In [1]: import numpy as np

In [2]: np.set_printoptions(precision=1, suppress=True, linewidth=160)

In [3]: rnd = lambda a: np.round(a, 1) + 0

In [4]: mat = np.loadtxt("w.csv", delimiter=",")

In [5]: mat
Out[5]: 
array([[ 2.3, -2. , -1. ,  1. , -3. , -1. , -1. ],
       [ 2. , -1.7,  1. , -2. ,  1. ,  0. ,  0. ],
       [ 1. ,  1. ,  2.3,  1. , -1. , -3. , -1. ],
       [ 1. ,  2. , -3. , -2.7,  3. ,  3. , -1. ],
       [ 3. , -1. ,  3. ,  0. ,  0.3,  3. ,  3. ],
       [ 0. , -2. ,  1. , -2. , -2. ,  0.3, -2. ],
       [ 2. , -2. , -1. ,  1. , -3. , -1. , -0.7]])

In [6]: U, s, vt = np.linalg.svd(mat)

In [7]: np.argmax(s[:-1] / (s[1:] + 1e-6)) + 1
Out[7]: np.int64(6)

In [8]: Y = U[:, :6] @ np.diag(s[:6]) @ vt[:6]

In [9]: rnd(Y)
Out[9]: 
array([[ 2.3, -2. , -1. ,  1. , -3. , -1. , -1. ],
       [ 2. , -1.7,  1. , -2. ,  1. ,  0. ,  0. ],
       [ 1. ,  1. ,  2.3,  1. , -1. , -3. , -1. ],
       [ 1. ,  2. , -3. , -2.7,  3. ,  3. , -1. ],
       [ 3. , -1. ,  3. ,  0. ,  0.3,  3. ,  3. ],
       [ 0. , -2. ,  1. , -2. , -2. ,  0.3, -2. ],
       [ 2. , -2. , -1. ,  1. , -3. , -1. , -0.7]])

In [10]: rnd(np.linalg.norm(mat - Y, 2)), rnd(s[6])
Out[10]: (np.float64(0.1), np.float64(0.1))

In [11]: np.linalg.matrix_rank(mat, rtol=0.05)
Out[11]: np.int64(6)

In [12]: np.linalg.matrix_rank(Y)
Out[12]: np.int64(6)

In [13]: rnd(np.linalg.norm(mat[2] - mat[4]))
Out[13]: np.float64(7.9)

In [14]: rnd(mat[2] @ mat[4])
Out[14]: np.float64(-3.4)

In [15]: rnd(np.linalg.norm(mat, axis=1))
Out[15]: array([4.7, 3.6, 4.4, 6.3, 6.1, 4.1, 4.5])

In [16]: rnd(np.linalg.norm(mat, axis=0))
Out[16]: array([4.9, 4.6, 5.2, 4.3, 5.8, 5.4, 4.1])

In [17]: rnd(np.linalg.norm(mat, "nuc"))
Out[17]: np.float64(29.2)

In [18]: gram = mat.T @ mat

In [19]: rnd(np.linalg.eigvalsh(gram)[::-1])
Out[19]: array([69. , 41.9, 30.6, 14.6, 10. ,  3.3,  0. ])

In [20]: rnd(np.diag(gram))
Out[20]: array([24.3, 20.9, 27.3, 18.3, 33.1, 29.1, 16.5])

In [21]: rnd(gram)
Out[21]: 
array([[ 24.3, -12. ,   6. ,  -1.4,  -8. ,   4.7,   3.3],
       [-12. ,  20.9,  -6.4,  -1. ,  19. ,   3.4,   1.4],
       [  6. ,  -6.4,  27.3,   4.4,  -5.4,  -4.6,   9.4],
       [ -1.4,  -1. ,   4.4,  18.3, -13.1, -13.7,   4. ],
       [ -8. ,  19. ,  -5.4, -13.1,  33.1,  18.3,   8. ],
       [  4.7,   3.4,  -4.6, -13.7,  18.3,  29.1,  10.1],
       [  3.3,   1.4,   9.4,   4. ,   8. ,  10.1,  16.5]])

In [22]: (mat @ mat.T).shape
Out[22]: (7, 7)

In [23]: np.allclose(gram, gram.T)
Out[23]: True

In [24]: x = np.array([5, 1, 4, 4, 4, 3, 4])

In [25]: rnd(mat * x)
Out[25]: 
array([[ 11.5,  -2. ,  -4. ,   4. , -12. ,  -3. ,  -4. ],
       [ 10. ,  -1.7,   4. ,  -8. ,   4. ,   0. ,   0. ],
       [  5. ,   1. ,   9.2,   4. ,  -4. ,  -9. ,  -4. ],
       [  5. ,   2. , -12. , -10.8,  12. ,   9. ,  -4. ],
       [ 15. ,  -1. ,  12. ,   0. ,   1.2,   9. ,  12. ],
       [  0. ,  -2. ,   4. ,  -8. ,  -8. ,   0.9,  -8. ],
       [ 10. ,  -2. ,  -4. ,   4. , -12. ,  -3. ,  -2.8]])

In [26]: np.sign((mat @ x).round(6))
Out[26]: array([-1.,  1.,  1.,  1.,  1., -1., -1.])

In [27]: mat @ np.eye(7)[5]
Out[27]: array([-1. ,  0. , -3. ,  3. ,  3. ,  0.3, -1. ])

In [28]: A = np.load("test17.npy")

In [29]: A
Out[29]: 
array([[ 1,  2,  0,  2],
       [ 0,  1,  2,  2],
       [ 1,  2,  0,  1],
       [ 1,  0, -4, -2]])

In [30]: # looks like rank 3

In [31]: r = np.linalg.matrix_rank(A)

In [32]: r
Out[32]: np.int64(3)

In [33]: N = np.linalg.svd(A)[2][r:].T

In [34]: rnd(N[:, 0] / N[np.abs(N[:, 0]).round(6).argmax(), 0])
Out[34]: array([ 1. , -0.5,  0.2,  0. ])

In [35]: rnd(A @ N)
Out[35]: 
array([[0.],
       [0.],
       [0.],
       [0.]])

In [36]: N.shape
Out[36]: (4, 1)

In [37]: [int(np.linalg.matrix_rank(np.delete(A, i, axis=0))) for i in range(4)]
Out[37]: [3, 3, 2, 3]

In [38]: rnd(N @ N.T)
Out[38]: 
array([[ 0.8, -0.4,  0.2,  0. ],
       [-0.4,  0.2, -0.1,  0. ],
       [ 0.2, -0.1,  0. ,  0. ],
       [ 0. ,  0. ,  0. ,  0. ]])

In [39]: np.linalg.matrix_rank(A.T @ A), np.linalg.matrix_rank(A @ A.T)
Out[39]: (np.int64(3), np.int64(3))

In [40]: r0 = np.array([4, -9, -3])

In [41]: g = np.array([3, 3, 1, 1])

In [42]: W0 = r0[:, None] + g[None, :]

In [43]: W0
Out[43]: 
array([[ 7,  7,  5,  5],
       [-6, -6, -8, -8],
       [ 0,  0, -2, -2]])

In [44]: # columns 0 and 1 are equal

In [45]: r0, g = W0[0], W0[1]

In [46]: r0 @ r0
Out[46]: np.int64(148)

In [47]: pr = (r0 @ g) / (r0 @ r0) * r0

In [48]: rnd(pr)
Out[48]: array([-7.8, -7.8, -5.5, -5.5])

In [49]: rnd(g - pr)
Out[49]: array([ 1.8,  1.8, -2.5, -2.5])

In [50]: (g - pr) @ r0
Out[50]: np.float64(0.0)

In [51]: def softmax(z):
    ...:     e = np.exp(z - z.max(axis=-1, keepdims=True))
    ...:     return e / e.sum(axis=-1, keepdims=True)
    ...: 

In [52]: rnd(softmax(W0[1] + -3))
Out[52]: array([0.4, 0.4, 0.1, 0.1])

In [53]: rnd(softmax(10 * W0[1]))
Out[53]: array([0.5, 0.5, 0. , 0. ])

In [54]: S = W0 @ W0.T / np.sqrt(4)

In [55]: softmax(S)[1] @ W0
Out[55]: array([-6., -6., -8., -8.])

In [56]: Y = np.array([[-1, -1], [-1, 2], [-1, 2], [-3, 2]])

In [57]: W0 @ Y
Out[57]: 
array([[-34,  27],
       [ 44, -38],
       [  8,  -8]])

In [58]: Y.T @ W0.T
Out[58]: 
array([[-34,  44,   8],
       [ 27, -38,  -8]])

In [59]: np.einsum("ij,ij->i", W0, W0)
Out[59]: array([148, 200,   8])

In [60]: np.einsum("ik,kj->ij", W0, Y)
Out[60]: 
array([[-34,  27],
       [ 44, -38],
       [  8,  -8]])

In [61]: x = np.array([-2, -1, 1, -1])

In [62]: h = np.maximum(W0 @ x, 0)

In [63]: np.maximum(W0 @ x, 0) - np.maximum(-W0 @ x, 0)
Out[63]: array([-21,  18,   0])

In [64]: h
Out[64]: array([ 0, 18,  0])

In [65]: np.flatnonzero(h > 1e-9)
Out[65]: array([1])

In [66]: W0.T @ h
Out[66]: array([-108, -108, -144, -144])

In [67]: K = np.loadtxt("data.csv", delimiter=",")

In [68]: K
Out[68]: 
array([[3., 0., 0., 0., 0., 0., 0., 0.],
       [0., 0., 7., 5., 8., 5., 4., 9.],
       [0., 0., 1., 5., 1., 1., 5., 7.],
       [0., 4., 7., 9., 2., 0., 0., 7.],
       [0., 3., 5., 5., 8., 4., 4., 5.],
       [0., 3., 4., 3., 0., 9., 1., 9.],
       [0., 7., 1., 2., 7., 6., 5., 5.],
       [0., 3., 6., 1., 2., 3., 8., 1.]])

In [69]: # splits into 2 blocks

In [70]: rnd(softmax(K[2]))
Out[70]: array([0. , 0. , 0. , 0.1, 0. , 0. , 0.1, 0.8])

In [71]: rnd(softmax(K[2] + -2))
Out[71]: array([0. , 0. , 0. , 0.1, 0. , 0. , 0.1, 0.8])

In [72]: rnd(softmax(10 * K[2]))
Out[72]: array([0., 0., 0., 0., 0., 0., 0., 1.])

In [73]: S = K @ K.T / np.sqrt(8)

In [74]: softmax(S).round(6).argmax(axis=1)
Out[74]: array([0, 1, 1, 3, 1, 5, 6, 7])

In [75]: rnd(softmax(S + np.triu(np.full(S.shape, -np.inf), 1)))
Out[75]: 
array([[1. , 0. , 0. , 0. , 0. , 0. , 0. , 0. ],
       [0. , 1. , 0. , 0. , 0. , 0. , 0. , 0. ],
       [0. , 1. , 0. , 0. , 0. , 0. , 0. , 0. ],
       [0. , 0. , 0. , 1. , 0. , 0. , 0. , 0. ],
       [0. , 1. , 0. , 0. , 0. , 0. , 0. , 0. ],
       [0. , 0. , 0. , 0. , 0. , 1. , 0. , 0. ],
       [0. , 0. , 0. , 0. , 0. , 0. , 1. , 0. ],
       [0. , 0.1, 0. , 0. , 0. , 0. , 0. , 0.8]])

In [76]: rnd(softmax(S))
Out[76]: 
array([[0.8, 0. , 0. , 0. , 0. , 0. , 0. , 0. ],
       [0. , 1. , 0. , 0. , 0. , 0. , 0. , 0. ],
       [0. , 1. , 0. , 0. , 0. , 0. , 0. , 0. ],
       [0. , 0. , 0. , 1. , 0. , 0. , 0. , 0. ],
       [0. , 1. , 0. , 0. , 0. , 0. , 0. , 0. ],
       [0. , 0. , 0. , 0. , 0. , 1. , 0. , 0. ],
       [0. , 0. , 0. , 0. , 0. , 0. , 1. , 0. ],
       [0. , 0.1, 0. , 0. , 0. , 0. , 0. , 0.8]])

In [77]: rnd(softmax(S)[2] @ K)
Out[77]: array([0., 0., 7., 5., 8., 5., 4., 9.])

In [78]: arr = np.load("arr.npy")

In [79]: arr
Out[79]: 
array([[ 2,  1,  0,  3],
       [ 2,  3,  2,  3],
       [ 3,  5,  3,  5],
       [ 5,  8,  5,  8],
       [ 8, 11,  6,  8],
       [ 8, 12,  8, 11],
       [ 8, 15, 10, 14],
       [ 8, 18, 13, 16],
       [10, 21, 13, 19],
       [13, 21, 15, 19],
       [14, 24, 16, 19],
       [14, 27, 18, 21],
       [17, 29, 18, 22],
       [17, 29, 20, 23],
       [19, 32, 23, 26],
       [20, 35, 26, 29],
       [22, 38, 29, 31],
       [22, 39, 30, 32],
       [23, 40, 33, 34],
       [25, 43, 36, 36],
       [25, 45, 36, 36],
       [28, 47, 38, 36],
       [30, 49, 39, 38]])

In [80]: Y = np.c_[arr[:, :2] @ np.array([[0, 3], [3, 5]]), np.array([-5, -3, 5, 0, 1, 5, 1, -4, -3, -1, -2, -1, -5, 0, 4, -4, 4, -2, 1, 1, -4, -4, 3])]

In [81]: Y
Out[81]: 
array([[  3,  11,  -5],
       [  9,  21,  -3],
       [ 15,  34,   5],
       [ 24,  55,   0],
       [ 33,  79,   1],
       [ 36,  84,   5],
       [ 45,  99,   1],
       [ 54, 114,  -4],
       [ 63, 135,  -3],
       [ 63, 144,  -1],
       [ 72, 162,  -2],
       [ 81, 177,  -1],
       [ 87, 196,  -5],
       [ 87, 196,   0],
       [ 96, 217,   4],
       [105, 235,  -4],
       [114, 256,   4],
       [117, 261,  -2],
       [120, 269,   1],
       [129, 290,   1],
       [135, 300,  -4],
       [141, 319,  -4],
       [147, 335,   3]])

In [82]: rnd(np.linalg.norm(np.linalg.qr(arr)[0].T @ Y, axis=0) ** 2 / ((Y ** 2).sum(axis=0) + 1e-12))
Out[82]: array([1. , 1. , 0.1])

In [83]: np.linalg.matrix_rank(Y)
Out[83]: np.int64(3)

In [84]: rnd(np.linalg.norm(Y - arr @ np.linalg.lstsq(arr, Y)[0], axis=0))
Out[84]: array([ 0. ,  0. , 14.2])

In [85]: rnd(np.linalg.lstsq(arr, Y[:, 0])[0])
Out[85]: array([0., 3., 0., 0.])

In [86]: X = np.load("out16.npy")

In [87]: X
Out[87]: 
array([[ 0,  0],
       [-1,  0],
       [-3, -3]])

In [88]: # row 2 dominates

In [89]: t = np.radians(90)

In [90]: Rm = np.eye(2)

In [91]: Rm[1, 1] = Rm[0, 0] = np.cos(t)

In [92]: Rm[1, 0], Rm[0, 1] = -np.sin(t), np.sin(t)

In [93]: rnd(Rm)
Out[93]: 
array([[ 0.,  1.],
       [-1.,  0.]])

In [94]: Y = X @ Rm.T

In [95]: rnd(Y)
Out[95]: 
array([[ 0.,  0.],
       [ 0.,  1.],
       [-3.,  3.]])

In [96]: np.allclose(X @ X.T, Y @ Y.T)
Out[96]: True

In [97]: rnd(np.linalg.det(Rm)), rnd(np.trace(Rm))
Out[97]: (np.float64(1.0), np.float64(0.0))

In [98]: O, Rm = np.linalg.qr(X)

In [99]: rnd(Rm)
Out[99]: 
array([[-3.2, -2.8],
       [ 0. , -0.9]])

In [100]: rnd(O.T @ O)
Out[100]: 
array([[1., 0.],
       [0., 1.]])

In [101]: rnd(O @ Rm)
Out[101]: 
array([[ 0.,  0.],
       [-1.,  0.],
       [-3., -3.]])

In [102]: Y = Rm / np.linalg.norm(Rm, axis=1, keepdims=True)

In [103]: gram = Y @ Y.T

In [104]: (gram - 2 * np.eye(2)).round(6).argmax(axis=1)
Out[104]: array([1, 0])

In [105]: rnd(gram[1])
Out[105]: array([0.7, 1. ])

In [106]: x = np.array([-2, -1])

In [107]: y = X @ x

In [108]: coef, lr = np.zeros(2), 1 / np.linalg.norm(X, 2) ** 2

In [109]: for i in range(250):
     ...:     coef -= lr * X.T @ (X @ coef - y)
     ...:     if i % 50 == 0: print(i, round(np.linalg.norm(X @ coef - y), 1))
     ...: 
0 0.4
50 0.1
100 0.0
150 0.0
200 0.0

In [110]: rnd(np.linalg.cond(X))
Out[110]: np.float64(6.2)

In [111]: rnd(coef)
Out[111]: array([-2., -1.])

In [112]: feats = np.load("block14.npy")

In [113]: feats
Out[113]: 
array([[ -1.4,   1.1,   0.2,   1.2,   0.7,   0.6,  -0.2],
       [  0.1,  -0.5,  -0.1,   1.2,   0.1,  -1.4,   1. ],
       [  0.3,   0.4,   0.2,  -0.7,   0. ,   0.8,   0.8],
       [ -2.3,   0.2,  -1. ,   0.1,   0.7,   0.5,   1.7],
       [ -0.7,  -1.5,  -0.9,   0.6,  -0.5,   0.9,  -0.2],
       [  1.1,  -0.2,   1.1,  -1.6,  -1.1,  -0.9,   1. ],
       [ -0.8,   0.5,  -0.9,   1.2,  -1.5,  -0.9,   1.1],
       [ -1.5,   0.9,  -2.2,  -0.8,   0.9,  -0.3,  -1.4],
       [  0.6,  -0.2,   1. ,  -1. ,   0.6,   1.1,  -0.1],
       [  0.2,   1.2,   1.4,  -0.3,  -1.3,   0.5,   0.4],
       [ -0.5,   0.9,   1.5,   0.2,  -0.9,   1. ,  -1.3],
       [ -0.3,   0. ,  -0.4,  -1.2,  -1.1,  -0.2,   0.7],
       [ -0.6,  -0.9,  -1.4,  -0.3,   1.1,   1.8,  -1.4],
       [ -0.2,  -2.3,  -0.1,  -0.1,   0. ,   1.4,   0.1],
       [ -0.5,  -0.1,   1.2,  -0.3,  -2.3,  -0.4,   0. ],
       [ -0.4,  -0.8,  -0.6,   1.8,   1.9,   0.6,  -0.7],
       [  0.1,  -0.5,  -2. ,   1.7,  -0.3,  -1.8,  -0.2],
       [ -1.6,  -1.1,   0.7,   0.8,   0.6,   1.2,  -1. ],
       [ -1.2,  -0.7,  -0.5,  -0.1,   0.1,   0. ,  -0.5],
       [  0.5,  -0.3,  -1.6,  -0.1,  -0.7,  -0.4,  -0.8],
       [ -0.3,   1.3,  -1. ,   1. ,  -0.9,   0.6,   0.1],
       [  0.2,  -0.4,  -0.2,  -0.4,   0.7,   1. ,   1. ],
       [ -2. ,   8. ,  14. , -16. ,  -4. ,  -2. ,   6. ],
       [ -0.7,   0.5,   0.9,   1.1,  -2.1,  -0.7,   0.7],
       [  0.2,  -1.4,   0.3,  -0.9,   0.6,   0.7,  -0.8]])

In [114]: # row 22 is much longer than the rest

In [115]: rng = np.random.default_rng(53)

In [116]: z = rng.permutation(4)

In [117]: z
Out[117]: array([0, 2, 1, 3])

In [118]: Y = A[z][:, z]

In [119]: Y
Out[119]: 
array([[ 1,  0,  2,  2],
       [ 1,  0,  2,  1],
       [ 0,  2,  1,  2],
       [ 1, -4,  0, -2]])

In [120]: np.allclose(Y, A)
Out[120]: False

In [121]: np.diag(Y)
Out[121]: array([ 1,  0,  1, -2])

In [122]: rnd(np.sort(np.abs(np.linalg.eigvals(Y))))
Out[122]: array([0. , 1.7, 1.7, 2.8])
